% python3 -q
>>> import numpy as np
>>> import numpy.linalg as la
>>> np.set_printoptions(precision=3, suppress=True, linewidth=100, floatmode="fixed")
>>> K = np.load("data.npy")
>>> K
array([[ 3.627, -3.405,  0.503],
       [ 0.219,  0.353, -4.983],
       [-3.008, -0.244,  3.986],
       [ 1.286,  1.854,  4.462],
       [ 4.775, -1.167,  0.914],
       [ 1.380,  1.125,  4.672],
       [-2.343, -3.525,  2.662],
       [-4.927, -0.322,  0.790],
       [-0.299, -4.980, -0.326],
       [-4.723, -1.579,  0.450],
       [ 2.824, -3.722, -1.782],
       [-3.546, -0.422,  3.500],
       [-0.873, -4.915,  0.279],
       [-2.179, -3.256,  3.106],
       [ 1.790, -4.647,  0.449],
       [ 1.477, -1.308, -4.594],
       [-2.638,  3.873, -1.743],
       [-2.287, -1.521, -4.178],
       [-3.936,  3.066, -0.331],
       [ 4.956,  0.621, -0.221],
       [-0.081, -4.976,  0.487],
       [-4.373, -2.365,  0.533],
       [ 2.958,  2.964,  2.733],
       [-0.984,  2.222, -4.370],
       [-4.894,  0.928, -0.437],
       [ 2.553,  3.515, -2.476],
       [-0.492,  3.191, -3.818],
       [-1.674,  0.036, -4.711],
       [-2.040,  4.414, -1.165],
       [ 4.123,  1.171,  2.575],
       [ 0.296, -4.262,  2.597]])
>>> M2 = np.c_[K[:, :2] @ np.array([[3, 2], [3, 1]]), np.array([0, 3, 0, 3, 1, 2, 0, 0, 0, 2, 2, 1, 2, 0, 2, 2, 3, 2, 1, 0, 1, 3, 2, 3, 2, 2, 0, 0, 0, 1, 0])]
>>> M2
array([[  0.666,   3.849,   0.000],
       [  1.716,   0.791,   3.000],
       [ -9.756,  -6.260,   0.000],
       [  9.420,   4.426,   3.000],
       [ 10.824,   8.383,   1.000],
       [  7.515,   3.885,   2.000],
       [-17.604,  -8.211,   0.000],
       [-15.747, -10.176,   0.000],
       [-15.837,  -5.578,   0.000],
       [-18.906, -11.025,   2.000],
       [ -2.694,   1.926,   2.000],
       [-11.904,  -7.514,   1.000],
       [-17.364,  -6.661,   2.000],
       [-16.305,  -7.614,   0.000],
       [ -8.571,  -1.067,   2.000],
       [  0.507,   1.646,   2.000],
       [  3.705,  -1.403,   3.000],
       [-11.424,  -6.095,   2.000],
       [ -2.610,  -4.806,   1.000],
       [ 16.731,  10.533,   0.000],
       [-15.171,  -5.138,   1.000],
       [-20.214, -11.111,   3.000],
       [ 17.766,   8.880,   2.000],
       [  3.714,   0.254,   3.000],
       [-11.898,  -8.860,   2.000],
       [ 18.204,   8.621,   2.000],
       [  8.097,   2.207,   0.000],
       [ -4.914,  -3.312,   0.000],
       [  7.122,   0.334,   0.000],
       [ 15.882,   9.417,   1.000],
       [-11.898,  -3.670,   0.000]])
>>> la.matrix_rank(np.c_[K, M2])
np.int64(4)
>>> la.norm(la.qr(K)[0].T @ M2, axis=0) ** 2 / ((M2 ** 2).sum(axis=0) + 1e-12)
array([1.000, 1.000, 0.034])
>>> C2 = np.cov(K, rowvar=False)
>>> C2
array([[ 8.753, -0.352,  0.208],
       [-0.352,  8.457, -1.495],
       [ 0.208, -1.495,  8.119]])
>>> la.eigvalsh(C2)[::-1]
array([9.930, 8.619, 6.780])
>>> np.argsort(-K.std(axis=0).round(6), kind="stable")
array([0, 1, 2])
>>> np.polyfit(K[:, 2], K[:, 1], 1)
array([-0.184, -0.560])
>>> D = la.norm(K[:, None] - K[None], axis=-1)
>>> (D + 1e9 * np.eye(31)).round(6).argmin(axis=1)
array([14, 27, 11,  5, 19,  3, 13,  9, 12, 21,  0,  2, 20,  6, 20,  1, 28, 27, 16,  4, 12,  9, 29,
       26,  7, 26, 23, 17, 16, 22, 20])
>>> D.mean(axis=1).argmax()
np.int64(25)
>>> D.shape
(31, 31)
>>> D[:5, :5]
array([[0.000, 7.472, 8.133, 6.986, 2.549],
       [7.472, 0.000, 9.551, 9.623, 7.605],
       [8.133, 9.551, 0.000, 4.803, 8.418],
       [6.986, 9.623, 4.803, 0.000, 5.821],
       [2.549, 7.605, 8.418, 5.821, 0.000]])
>>> x = np.array([2, 1, 5])
>>> y = K @ x
>>> np.round(la.pinv(K) @ K, 3) + 0
array([[1.000, 0.000, 0.000],
       [0.000, 1.000, 0.000],
       [0.000, 0.000, 1.000]])
>>> rng = np.random.default_rng(47)
>>> y = y + 0.3 * rng.normal(size=31)
>>> y
array([  6.164, -24.095,  13.100,  26.154,  12.530,  27.005,   4.879,  -6.363,  -7.265,  -9.037,
        -6.983,  10.164,  -5.184,   8.180,   1.727, -21.513,  -9.637, -27.303,  -6.480,   9.731,
        -2.293,  -8.239,  22.758, -21.198, -11.016,  -3.551, -17.090, -27.332,  -6.135,  22.747,
         9.513])
>>> b, *_ = la.lstsq(K, y)
>>> b
array([2.017, 0.985, 4.995])
>>> np.round(K.T @ (y - K @ b), 3) + 0
array([0.000, 0.000, 0.000])
>>> round(la.norm(y - K @ b), 3)
np.float64(1.787)
>>> [round(float(la.norm(la.solve(K.T @ K + lam * np.eye(3), K.T @ y))), 2) for lam in (0, 1, 10, 100)]
[5.48, 5.45, 5.25, 3.83]
>>> M2 = np.array([[3, -2], [-3, -2]])
>>> W0 = np.kron(np.eye(2, dtype=int), M2)
>>> W0
array([[ 3, -2,  0,  0],
       [-3, -2,  0,  0],
       [ 0,  0,  3, -2],
       [ 0,  0, -3, -2]])
>>> idx = rng.permutation(4)
>>> M2 = W0[:, idx] * rng.choice([-1, 1], 4)
>>> M2
array([[ 0, -2,  0,  3],
       [ 0, -2,  0, -3],
       [-3,  0, -2,  0],
       [ 3,  0, -2,  0]])
>>> U, _, Vh = la.svd(W0.T @ M2)
>>> idx
array([2, 1, 3, 0])
>>> U @ Vh
array([[ 0.000,  0.000,  0.000,  1.000],
       [ 0.000,  1.000,  0.000,  0.000],
       [-1.000,  0.000,  0.000,  0.000],
       [ 0.000,  0.000,  1.000,  0.000]])
>>> arr = np.load("test4.npy")
>>> arr
array([[  1.092,   3.337,   3.116],
       [ -7.073, -14.128, -14.229],
       [  0.802,   2.015,   2.041],
       [ -1.205,  -2.948,  -1.876],
       [ -0.898,  -1.558,  -1.185],
       [ -4.185,  -8.289,  -8.708],
       [ -5.035,  -9.793, -10.646],
       [  7.705,  14.872,  15.190],
       [  1.932,   4.496,   4.304],
       [ -0.479,  -1.499,  -1.737],
       [ -2.142,  -4.343,  -4.179],
       [  2.520,   6.437,   6.547]])
>>> x = np.array([1, 3, 2])
>>> y = arr @ x
>>> la.solve(arr.T @ arr, arr.T @ y)
array([1.000, 3.000, 2.000])
>>> y = y + 0.05 * rng.normal(size=12)
>>> y
array([ 17.290, -77.938,  10.980, -13.786,  -8.021, -46.411, -55.664,  82.708,  24.030,  -8.426,
       -23.522,  34.887])
>>> b, *_ = la.lstsq(arr, y)
>>> b
array([1.062, 3.009, 1.960])
>>> b.round()
array([1.000, 3.000, 2.000])
>>> C2 = np.cov(arr, rowvar=False)
>>> la.eigvalsh(C2)[::-1]
array([141.930,   0.100,   0.072])
>>> C2.shape
(3, 3)
>>> x = np.array([5, 7, 9])
>>> y = arr @ x
>>> b, lr = np.zeros(3), 1 / la.norm(arr, 2) ** 2
>>> for i in range(60):
...     b -= lr * arr.T @ (arr @ b - y)
...     if i % 10 == 0: print(i, round(la.norm(arr @ b - y), 3))
... 
0 1.689
10 1.678
20 1.666
30 1.655
40 1.644
50 1.633
>>> b
array([4.078, 8.114, 8.356])
>>> np.round(la.cond(arr), 3)
np.float64(41.213)
>>> M2 = np.c_[arr[:, :2] @ np.array([[0, 1], [0, 1]]), np.array([6, 8, -7, 3, 3, 3, -9, 6, 7, 8, -4, 3])]
>>> M2
array([[  0.000,   4.429,   6.000],
       [  0.000, -21.201,   8.000],
       [  0.000,   2.817,  -7.000],
       [  0.000,  -4.153,   3.000],
       [  0.000,  -2.456,   3.000],
       [  0.000, -12.474,   3.000],
       [  0.000, -14.828,  -9.000],
       [  0.000,  22.577,   6.000],
       [  0.000,   6.428,   7.000],
       [  0.000,  -1.978,   8.000],
       [  0.000,  -6.485,  -4.000],
       [  0.000,   8.957,   3.000]])
>>> la.matrix_rank(M2)
np.int64(2)
>>> la.matrix_rank(np.c_[arr, M2])
np.int64(4)
>>> la.norm(la.qr(arr)[0].T @ M2, axis=0) ** 2 / ((M2 ** 2).sum(axis=0) + 1e-12)
array([0.000, 1.000, 0.062])
>>> A = np.load("a.npy")
>>> A
array([[ 0.599, -0.142,  1.358,  2.778, -0.082, -1.353],
       [ 1.699,  0.553,  2.093,  0.421, -0.248,  1.605],
       [-3.054, -1.908,  1.758,  0.553,  0.840, -0.731],
       [-1.228, -0.854,  1.026, -1.555, -3.138,  0.967],
       [-0.203, -1.530, -0.439, -0.361,  1.529,  2.444],
       [-2.664,  0.859, -1.746,  1.712, -0.929,  1.861],
       [ 0.647, -2.046, -1.118,  1.511, -0.742, -0.560]])
>>> proj = A @ la.solve(A.T @ A, A.T)
>>> proj @ A[:, 1]
array([-0.142,  0.553, -1.908, -0.854, -1.530,  0.859, -2.046])
>>> la.matrix_rank(np.eye(7) - proj)
np.int64(1)
>>> np.diag(proj)
array([0.666, 0.793, 0.925, 0.931, 0.827, 0.992, 0.866])
>>> F = np.load("m.npy")
>>> F
array([[ 1.100, -0.361,  0.000, -0.700,  0.400],
       [-1.600,  0.986,  0.600,  0.400, -1.000],
       [ 0.000, -0.486, -0.700,  0.600,  0.500],
       [-0.500,  1.470, -1.100,  0.600, -1.500],
       [ 0.600, -2.726,  0.400,  0.700,  2.700],
       [ 0.200,  0.389,  0.400, -0.700, -0.400],
       [-0.400,  1.208, -1.600, -0.600, -1.200],
       [ 0.000, -0.586, -1.200, -0.500,  0.600],
       [-1.000, -0.015, -2.700, -1.500,  0.000],
       [-1.400, -0.277,  1.100,  0.400,  0.300],
       [ 0.000, -0.207,  0.300, -2.300,  0.200],
       [-1.300,  0.297, -0.200,  0.900, -0.300],
       [-1.100,  1.595,  0.200, -0.600, -1.600],
       [-0.100,  1.011,  0.800, -0.600, -1.000],
       [-0.500, -2.205,  0.100,  0.100,  2.200],
       [ 0.500,  0.292,  0.400, -0.200, -0.300],
       [ 0.200,  0.179,  2.000, -0.600, -0.200],
       [-3.100, -0.799, -0.500,  0.200,  0.800],
       [ 1.400, -1.086, -2.200, -1.300,  1.100],
       [ 1.900, -1.908, -1.900, -0.900,  1.900],
       [ 1.100, -2.312, -0.200,  2.100,  2.300],
       [-0.500,  0.491,  0.000,  0.100, -0.500],
       [-1.700,  2.393,  0.900, -0.200, -2.400],
       [ 1.000, -1.578,  0.400, -0.100,  1.600],
       [ 1.000, -0.415, -0.600, -0.300,  0.400],
       [ 0.300, -0.112, -2.400, -1.800,  0.100],
       [-0.600, -0.990,  1.000, -1.400,  1.000],
       [ 1.400,  2.087,  1.500, -0.100, -2.100]])
>>> U, sig, Vh = la.svd(F)
>>> np.argmax(sig[:-1] / (sig[1:] + 1e-6)) + 1
np.int64(4)
>>> M2 = U[:, :4] @ np.diag(sig[:4]) @ Vh[:4]
>>> np.round(la.norm(F - M2) / la.norm(F), 3)
np.float64(0.004)
>>> round(float(np.abs(F - M2).max()), 3)
0.018
>>> Xc = F - F.mean(axis=0)
>>> vecs = la.svd(Xc)[2][:4]
>>> M2 = Xc - Xc @ vecs.T @ vecs
>>> np.round(M2.std(axis=0), 3) + 0
array([0.000, 0.008, 0.000, 0.000, 0.008])
>>> (Xc @ vecs.T).std(axis=0)
array([1.897, 1.202, 1.024, 0.767])
>>> np.diag(vecs.T @ vecs)
array([1.000, 0.499, 1.000, 1.000, 0.501])
>>> U, sig, Vh = la.svd(F, full_matrices=False)
>>> np.round(Vh @ Vh.T, 3) + 0
array([[1.000, 0.000, 0.000, 0.000, 0.000],
       [0.000, 1.000, 0.000, 0.000, 0.000],
       [0.000, 0.000, 1.000, 0.000, 0.000],
       [0.000, 0.000, 0.000, 1.000, 0.000],
       [0.000, 0.000, 0.000, 0.000, 1.000]])
>>> np.abs(Vh[0])
array([0.278, 0.662, 0.209, 0.022, 0.663])
>>> np.round(U.T @ F @ Vh.T, 3) + 0
array([[10.079,  0.000,  0.000,  0.000,  0.000],
       [ 0.000,  6.488,  0.000,  0.000,  0.000],
       [ 0.000,  0.000,  5.472,  0.000,  0.000],
       [ 0.000,  0.000,  0.000,  4.259,  0.000],
       [ 0.000,  0.000,  0.000,  0.000,  0.058]])
>>> D = la.norm(F[:, None] - F[None], axis=-1)
>>> (D + 1e9 * np.eye(28)).round(6).argmin(axis=1)
array([24, 11,  7,  6, 14, 15,  3, 24, 25, 11, 26, 21, 13,  5,  4,  5,  5,  9, 19, 18,  4,  5, 12,
       14,  0,  8, 10, 13])
>>> D[:5, :5]
array([[0.000, 3.554, 1.848, 3.525, 3.640],
       [3.554, 0.000, 2.951, 2.150, 5.696],
       [1.848, 2.951, 0.000, 2.870, 3.382],
       [3.525, 2.150, 2.870, 0.000, 6.222],
       [3.640, 5.696, 3.382, 6.222, 0.000]])
>>> la.matrix_rank(D ** 2)
np.int64(7)
>>> np.unravel_index(D.round(6).argmax(), D.shape)
(np.int64(20), np.int64(22))
>>> np.flatnonzero(D[5] < D.mean() / 2)
array([ 0,  5, 13, 15, 16, 21])
>>> M2 = np.array([[-3, 1, 1], [3, 0, -2], [-3, 2, 3], [-1, 3, 1], [0, 3, 2]])
>>> la.matrix_rank(np.vstack([F, M2.T]))
np.int64(5)
>>> la.matrix_rank(F @ M2)
np.int64(3)
>>> X = np.loadtxt("block5.csv", delimiter=",")
>>> X
array([[ 0.464,  0.358],
       [-0.328, -1.647],
       [ 0.337,  0.157],
       [ 0.701, -0.208],
       [-1.594,  0.113],
       [-1.211, -1.915],
       [ 1.330, -0.343]])
>>> M2 = np.c_[X[:, :1] @ np.array([[3]]), np.array([3, -1, 2, -3, 0, -4, 3])]
>>> M2
array([[ 1.392,  3.000],
       [-0.984, -1.000],
       [ 1.011,  2.000],
       [ 2.103, -3.000],
       [-4.782,  0.000],
       [-3.633, -4.000],
       [ 3.990,  3.000]])
>>> np.round(la.norm(M2 - X @ la.lstsq(X, M2)[0], axis=0), 3) + 0
array([0.000, 5.187])
>>> la.matrix_rank(np.c_[X, M2])
np.int64(3)
>>> proj = X @ la.solve(X.T @ X, X.T)
>>> la.matrix_rank(np.eye(7) - proj)
np.int64(5)
>>> proj @ X[:, 1]
array([ 0.358, -1.647,  0.157, -0.208,  0.113, -1.915, -0.343])
>>> np.round(la.eigvalsh(proj), 3) + 0
array([0.000, 0.000, 0.000, 0.000, 0.000, 1.000, 1.000])
>>> x = np.array([2, -1])
>>> y = X @ x
>>> y
array([ 0.570,  0.991,  0.517,  1.610, -3.301, -0.507,  3.003])
>>> y = y + 0.3 * rng.normal(size=7)
>>> y
array([ 1.122,  1.257,  0.632,  1.363, -3.635, -0.230,  3.094])
>>> b, *_ = la.lstsq(X, y)
>>> round(float(la.norm(y - X @ b)), 3)
0.702
>>> b.round()
array([ 2.000, -1.000])
>>> [round(float(la.norm(la.solve(X.T @ X + lam * np.eye(2), X.T @ y))), 2) for lam in (0, 1, 10, 100)]
[2.4, 1.97, 0.77, 0.11]
>>> b
array([ 2.104, -1.150])
>>> x = np.array([1, 1])
>>> y = X @ x
>>> b, lr = np.zeros(2), 1 / la.norm(X, 2) ** 2
>>> for i in range(150):
...     b -= lr * X.T @ (X @ b - y)
...     if i % 50 == 0: print(i, round(la.norm(X @ b - y), 3))
... 
0 0.0
50 0.0
100 0.0
>>> b
array([1.000, 1.000])
>>> np.round(la.cond(X), 3)
np.float64(1.429)
>>> M2 = np.array([[2, -1]])
>>> J = np.block([[np.zeros((1, 1)), M2], [M2.T, np.zeros((2, 2))]])
>>> J
array([[ 0.000,  2.000, -1.000],
       [ 2.000,  0.000,  0.000],
       [-1.000,  0.000,  0.000]])
>>> # rank 2
>>> theta = np.radians(30)
>>> Rm = np.eye(3)
>>> Rm[1, 1] = Rm[2, 2] = np.cos(theta)
>>> Rm[1, 2], Rm[2, 1] = -np.sin(theta), np.sin(theta)
>>> Rm
array([[ 1.000,  0.000,  0.000],
       [ 0.000,  0.866, -0.500],
       [ 0.000,  0.500,  0.866]])
>>> M2 = J @ Rm.T
>>> np.abs(M2 - J).max(axis=0)
array([0.000, 0.232, 1.134])
>>> round(float(la.det(Rm)), 3), round(np.trace(Rm), 3)
(1.0, np.float64(2.732))
>>> np.allclose(la.norm(J, axis=1), la.norm(M2, axis=1))
True
>>> M2
array([[ 0.000,  2.232,  0.134],
       [ 2.000,  0.000,  0.000],
       [-1.000,  0.000,  0.000]])
>>> np.allclose(J @ J.T, M2 @ M2.T)
True
>>> evals, vecs = la.eigh(J)
>>> x = np.array([0, 1, -4])
>>> x @ J @ x / (x @ x), np.round(evals[0], 3), round(float(evals[-1]), 3)
(np.float64(0.0), np.float64(-2.236), 2.236)
>>> (np.sign(vecs[:, -1].round(6)) == np.sign(vecs[0, -1].round(6))).astype(int)
array([1, 1, 0])
